>>> import numpy as np
>>> np.set_printoptions(precision=3, suppress=True, linewidth=140)
>>> W0 = np.load("out8.npy")
>>> W0
array([[0.444, 0.111, 0.222, 0.222],
       [0.125, 0.5  , 0.375, 0.   ],
       [0.   , 0.286, 0.571, 0.143],
       [0.2  , 0.   , 0.4  , 0.4  ]])
>>> # row-stochastic, so 1 is an eigenvalue
>>> rng = np.random.default_rng(27848)
>>> idx = rng.permutation(4)
>>> idx
array([0, 1, 3, 2])
>>> M2 = W0[idx][:, idx]
>>> np.allclose(M2, W0)
False
>>> np.allclose(W0 @ W0.T, W0.T @ W0)
False
>>> np.sort(np.abs(np.linalg.eigvals(W0)))
array([0.06 , 0.359, 0.497, 1.   ])
>>> K = np.loadtxt("data.csv", delimiter=",")
>>> K
array([[ -2.684,  -7.803,   1.386,  10.485],
       [ -2.061,  -9.333,   3.784,  11.182],
       [  0.074,  -8.682,   0.85 ,  12.586],
       [  0.483,  -2.134,  -0.293,  -5.824],
       [  0.235,  -3.738,  -1.449,  -6.36 ],
       [ -0.295, -10.504,   2.167,   9.913],
       [ -3.526,  -9.741,   3.012,   9.458],
       [ -1.428,  -9.779,   2.71 ,  11.378],
       [ -0.79 , -10.189,   0.959,  10.631],
       [ -0.873,  -9.413,   3.131,   9.969],
       [ -0.638,  -7.898,   3.323,  11.528]])
>>> G = np.cov(K, rowvar=False)
>>> np.argwhere(np.triu(np.abs(np.corrcoef(K.T)) > 0.8, 1))
array([[1, 3]])
>>> x = np.array([0, -5, -5, -2])
>>> rhs = K @ x
>>> np.round(np.linalg.solve(K.T @ K, K.T @ rhs), 3) + 0
array([ 0., -5., -5., -2.])
>>> np.round(np.linalg.lstsq(K, rhs)[0], 3) + 0
array([ 0., -5., -5., -2.])
>>> rhs
array([11.115,  5.381, 13.988, 23.783, 38.655, 21.859, 14.729, 12.589, 24.888, 11.472, -0.181])
>>> rhs = rhs + 0.1 * rng.normal(size=11)
>>> rhs
array([11.117,  5.494, 14.053, 23.721, 38.691, 22.01 , 14.754, 12.614, 24.912, 11.577, -0.32 ])
>>> b, *_ = np.linalg.lstsq(K, rhs)
>>> [round(float(np.linalg.norm(np.linalg.solve(K.T @ K + lam * np.eye(4), K.T @ rhs))), 2) for lam in (0, 1, 10, 100)]
[7.36, 7.01, 5.52, 2.69]
